% python3 -q
>>> import numpy as np
>>> import numpy.linalg as la
>>> np.set_printoptions(precision=3, suppress=True, linewidth=140, legacy="1.25")
>>> X = np.load("w.npy")
>>> X
array([[ 1, -2,  0,  1],
       [-2,  0,  0,  2],
       [ 1,  2, -1,  2],
       [ 2,  0,  0, -1],
       [ 2,  2,  1,  2],
       [ 1, -2,  0,  1]])
>>> A2 = np.c_[X[:, :3] @ np.array([[0, 0, 3], [3, 1, 2], [1, 1, 0]]), np.array([1, 1, 3, 3, 2, 2])]
>>> A2
array([[-6, -2, -1,  1],
       [ 0,  0, -6,  1],
       [ 5,  1,  7,  3],
       [ 0,  0,  6,  3],
       [ 7,  3, 10,  2],
       [-6, -2, -1,  2]])
>>> la.matrix_rank(A2)
4
>>> np.round(la.lstsq(X, A2[:, 0])[0], 3) + 0
array([0., 3., 1., 0.])
>>> feats = np.array([[7, 3, 12, 7, 3], [7, -8, -32, 8, 2], [-7, -2, -8, 2, -1]])
>>> x0 = np.array([0, 5, 1, 0, 3])
>>> feats @ np.eye(5)[2]
array([ 12., -32.,  -8.])
>>> feats @ x0
array([ 36, -66, -21])
>>> feats @ (2 * x0)
array([  72, -132,  -42])
>>> (feats @ x0).argmax()
0
>>> feats @ np.ones(5)
array([ 32., -23., -16.])
>>> feats[1] @ feats[2]
237
>>> la.norm(feats, axis=1).argmax()
1
>>> round(la.norm(feats[1] - feats[2]), 3)
29.206
>>> round(float(la.norm(feats) ** 2 / la.norm(feats, 2) ** 2), 3)
1.177
>>> round(la.norm(feats, 1), 3), round(float(la.norm(feats, np.inf)), 3)
(52.0, 57.0)
>>> la.norm(feats, axis=1)
array([16.125, 34.713, 11.045])
>>> C2 = feats.T @ feats
>>> np.allclose(C2, C2.T)
True
>>> np.diag(C2)
array([ 147,   77, 1232,  117,   14])
>>> np.round(la.eigvalsh(C2)[::-1], 3) + 0
array([1348.68 ,  206.133,   32.186,    0.   ,    0.   ])
>>> la.matrix_rank(C2)
3
>>> (feats @ feats.T).shape
(3, 3)
>>> np.trace(C2), (feats ** 2).sum()
(1587, 1587)
>>> m1 = np.loadtxt("data.csv", delimiter=",")
>>> m1
array([[ -0.903,  -0.829,  11.06 ,  17.456,  11.815],
       [ -1.492,  -0.972,   9.452,  15.41 ,   9.904],
       [ -2.952,  -1.175,   4.104,   8.219,   3.503],
       [ -2.251,  -0.573,   0.633,   2.361,  -0.473],
       [ -1.266,  -0.218,   0.245,   1.109,  -0.584],
       [ -0.288,  -0.016,   0.077,   0.267,  -0.18 ],
       [ -0.194,  -0.008,   0.055,   0.184,  -0.124],
       [  0.588,  -1.06 ,  -2.205,  -3.072,   0.503],
       [ -0.486,  -2.467,  -4.94 ,  -5.933,  -0.492],
       [ -1.076,  -3.075,  -6.151,  -7.151,  -1.076],
       [ -3.262,  -5.062, -10.2  , -11.138,  -3.339],
       [ -3.904,  -5.602, -11.324, -12.232,  -4.024],
       [ -6.048,  -7.329, -14.96 , -15.752,  -6.351]])
>>> left, s, Vh = la.svd(m1)
>>> evecs = Vh[:(s > 1e-8).sum()]
>>> rng = np.random.default_rng(279809)
>>> x0 = m1[8] + 2 * m1[7] + rng.integers(2) * np.eye(5)[3]
>>> x0
array([  0.689,  -4.587,  -9.351, -12.077,   0.514])
>>> np.diag(evecs.T @ evecs)
array([0.663, 0.427, 0.393, 0.685, 0.831])
>>> C2 = np.cov(m1, rowvar=False)
>>> round(np.corrcoef(m1[:, 3], m1[:, 1])[0, 1], 3)
0.748
>>> np.corrcoef(m1.T)
array([[1.   , 0.808, 0.558, 0.449, 0.439],
       [0.808, 1.   , 0.824, 0.748, 0.59 ],
       [0.558, 0.824, 1.   , 0.991, 0.929],
       [0.449, 0.748, 0.991, 1.   , 0.949],
       [0.439, 0.59 , 0.929, 0.949, 1.   ]])
>>> A2 = m1 / np.sqrt((m1 ** 2).mean(axis=1, keepdims=True))
>>> la.matrix_rank(A2) == la.matrix_rank(m1)
True
>>> la.matrix_rank(m1 - m1.mean(axis=1, keepdims=True))
3
>>> la.norm(A2, axis=1)
array([2.236, 2.236, 2.236, 2.236, 2.236, 2.236, 2.236, 2.236, 2.236, 2.236, 2.236, 2.236, 2.236])
>>> idx = m1[:, 3] > np.median(m1[:, 3])
>>> u = m1[idx].mean(axis=0) - m1[~idx].mean(axis=0)
>>> ((m1 - m1.mean(axis=0)) @ u > 0).astype(int)
array([1, 1, 1, 1, 1, 1, 1, 0, 0, 0, 0, 0, 0])
>>> idx.astype(int)
array([1, 1, 1, 1, 1, 1, 0, 0, 0, 0, 0, 0, 0])
>>> np.argsort(-np.abs(u).round(6), kind="stable")
array([3, 2, 4, 1, 0])
>>> data = np.load("m.npy")
>>> data
array([[0.3  , 0.1  , 0.2  , 0.2  , 0.2  ],
       [0.231, 0.308, 0.231, 0.154, 0.077],
       [0.273, 0.091, 0.364, 0.091, 0.182],
       [0.154, 0.077, 0.231, 0.308, 0.231],
       [0.333, 0.333, 0.   , 0.   , 0.333]])
>>> A2 = np.array([[1, -2], [1, 1], [0, 1], [2, -2], [0, 0]])
>>> np.vstack([data, A2.T]).shape
(7, 5)
>>> np.einsum("ij,ij->i", data, data)
array([0.22 , 0.231, 0.256, 0.231, 0.333])
>>> idx = rng.permutation(5)
>>> idx
array([0, 3, 4, 2, 1])
>>> A2 = data[idx][:, idx]
>>> np.sort(np.abs(la.eigvals(A2)))
array([0.148, 0.148, 0.239, 0.239, 1.   ])
>>> np.allclose(A2, data)
False
>>> A2
array([[0.3  , 0.2  , 0.2  , 0.2  , 0.1  ],
       [0.154, 0.308, 0.231, 0.231, 0.077],
       [0.333, 0.   , 0.333, 0.   , 0.333],
       [0.273, 0.091, 0.182, 0.364, 0.091],
       [0.231, 0.154, 0.077, 0.231, 0.308]])
>>> E = np.loadtxt("run18.csv", delimiter=",")
>>> E
array([[ 0., -1.,  1.,  4.],
       [ 1.,  0., -2.,  1.],
       [-1.,  2.,  0.,  2.],
       [-4., -1., -2.,  0.]])
>>> data.sum(axis=1)
array([1., 1., 1., 1., 1.])
>>> data @ np.ones(5)
array([1., 1., 1., 1., 1.])
>>> pr = np.eye(5)[2]
>>> for _ in range(4):
...     pr = pr @ data
...     print(pr.round(3))
... 
[0.273 0.091 0.364 0.091 0.182]
[0.277 0.156 0.229 0.13  0.209]
[0.271 0.176 0.204 0.14  0.209]
[0.269 0.18  0.201 0.143 0.207]
>>> E.reshape(-1, 2)
array([[ 0., -1.],
       [ 1.,  4.],
       [ 1.,  0.],
       [-2.,  1.],
       [-1.,  2.],
       [ 0.,  2.],
       [-4., -1.],
       [-2.,  0.]])
>>> t3 = E.reshape(4, 2, -1)
>>> t3.shape
(4, 2, 2)
>>> np.einsum("ihd,ihd->ih", t3, t3)
array([[ 1., 17.],
       [ 1.,  5.],
       [ 5.,  4.],
       [17.,  4.]])
>>> t3[:, 0]
array([[ 0., -1.],
       [ 1.,  0.],
       [-1.,  2.],
       [-4., -1.]])
>>> np.swapaxes(t3, 1, 2)[1]
array([[ 1., -2.],
       [ 0.,  1.]])
>>> np.einsum("ihd,jhd->hij", t3, t3).shape
(2, 4, 4)
>>> K = np.load("out1.npy")
>>> K
array([[ 8.,  1.],
       [ 0., -1.]])
>>> def softmax(z):
...     e = np.exp(z - z.max(axis=-1, keepdims=True))
...     return e / e.sum(axis=-1, keepdims=True)
... 
>>> softmax(K).sum(axis=1)
array([1., 1.])
>>> softmax(K[1])
array([0.731, 0.269])
>>> softmax(K[1] + 2)
array([0.731, 0.269])
>>> att = K @ K.T / np.sqrt(2)
>>> softmax(att + np.triu(np.full(att.shape, -np.inf), 1))
array([[1.   , 0.   ],
       [0.196, 0.804]])
>>> proj = np.triu(np.array([[-1, 1], [2, 2]]), 1) + np.eye(2)
>>> A2 = proj @ K @ la.inv(proj)
>>> la.matrix_rank(A2)
2
>>> proj @ K - K @ proj
array([[ 0., -9.],
       [ 0.,  0.]])
>>> np.round(la.det(A2), 3)
-8.0
>>> A2
array([[ 8., -8.],
       [ 0., -1.]])
>>> np.allclose(K @ K.T, K.T @ K)
False
>>> round(float(np.abs(la.eigvals(K)).max()), 3)
8.0
>>> np.trace(K)
7.0
>>> np.sort(np.abs(la.eigvals(K)))
array([1., 8.])
>>> (K - K.T) / 2
array([[ 0. ,  0.5],
       [-0.5,  0. ]])
>>> la.matrix_power(K, 2)
array([[64.,  7.],
       [ 0.,  1.]])
>>> np.round(la.det(K), 3)
-8.0
>>> K @ K
array([[64.,  7.],
       [ 0.,  1.]])
>>> np.prod(np.diag(K)), np.round(la.det(K), 3)
(-8.0, -8.0)
>>> K @ K
array([[64.,  7.],
       [ 0.,  1.]])
>>> [int(la.matrix_rank(la.matrix_power(K, p))) for p in range(1, 3)]
[2, 2]
>>> np.sort(la.eigvals(K))
array([-1.,  8.])
>>> A2 = np.array([[9, -6, 9, -3, 5, 8],
...     [-9, -8, 8, -8, -4, -1],
...     [2, 6, -3, -3, 4, 6],
...     [1, 4, 8, -2, -6, 8],
...     [3, 6, 9, -1, 8, -2],
...     [-3, 7, -4, 0, -1, -6]])
>>> A2[-1] = A2[0]
>>> mat = A2 + 0.1 * np.eye(6)
>>> mat
array([[ 9.1, -6. ,  9. , -3. ,  5. ,  8. ],
       [-9. , -7.9,  8. , -8. , -4. , -1. ],
       [ 2. ,  6. , -2.9, -3. ,  4. ,  6. ],
       [ 1. ,  4. ,  8. , -1.9, -6. ,  8. ],
       [ 3. ,  6. ,  9. , -1. ,  8.1, -2. ],
       [ 9. , -6. ,  9. , -3. ,  5. ,  8.1]])
>>> la.matrix_rank(mat, rtol=0.1)
5
>>> round(float(la.norm(mat, 2) / la.norm(mat)), 3)
0.71
>>> rank = la.matrix_rank(m1)
>>> rank
3
>>> N = la.svd(m1)[2][rank:].T
>>> [int(la.matrix_rank(np.delete(m1, i, axis=0))) for i in range(13)]
[3, 3, 3, 3, 3, 3, 3, 3, 3, 3, 3, 3, 3]
>>> np.allclose(m1 @ N, 0)
True
>>> [int(la.matrix_rank(m1[:i])) for i in range(1, len(m1) + 1)]
[1, 2, 3, 3, 3, 3, 3, 3, 3, 3, 3, 3, 3]
>>> u = np.array([3, 1, 1])
>>> v = np.array([-5, 5, 2, -1, -5, 1])
>>> arr = np.outer(u, v)
>>> arr
array([[-15,  15,   6,  -3, -15,   3],
       [ -5,   5,   2,  -1,  -5,   1],
       [ -5,   5,   2,  -1,  -5,   1]])
>>> t3 = np.stack([arr, -3 * arr, arr[::-1]])
>>> la.norm(t3, axis=(1, 2))
array([29.85 , 89.549, 29.85 ])
>>> np.einsum("bij,cij->bc", t3, t3)
array([[  891, -2673,   567],
       [-2673,  8019, -1701],
       [  567, -1701,   891]])
>>> t3.shape
(3, 3, 6)
>>> la.matrix_rank(t3.reshape(3, -1))
2
>>> la.matrix_rank(t3)
array([1, 1, 1])
>>> left, s, Vh = la.svd(arr)
>>> evecs = Vh[:(s > 1e-8).sum()]
>>> x0 = arr[0] + -2 * arr[1] + rng.integers(2) * np.eye(6)[4]
>>> x0
array([-5.,  5.,  2., -1., -5.,  1.])
>>> round(la.norm(x0 - evecs.T @ evecs @ x0), 3)
0.0
>>> W = np.array([[1, 2, 0],
...     [-2, 1, -1],
...     [-1, 1, 1],
...     [0, 1, -1],
...     [-3, -3, 2],
...     [2, -1, 1]])
>>> beta = np.array([2, 0, 3])
>>> H = np.maximum(arr @ W + beta, 0)
>>> la.matrix_rank(H)
2
>>> basis = np.array([[1, 4], [-2, 5], [3, 3]])
>>> W @ basis
array([[ -3,  14],
       [ -7,  -6],
       [  0,   4],
       [ -5,   2],
       [  9, -21],
       [  7,   6]])
>>> np.argsort(-la.norm(arr, axis=0).round(6), kind="stable")[:3]
array([0, 1, 4])
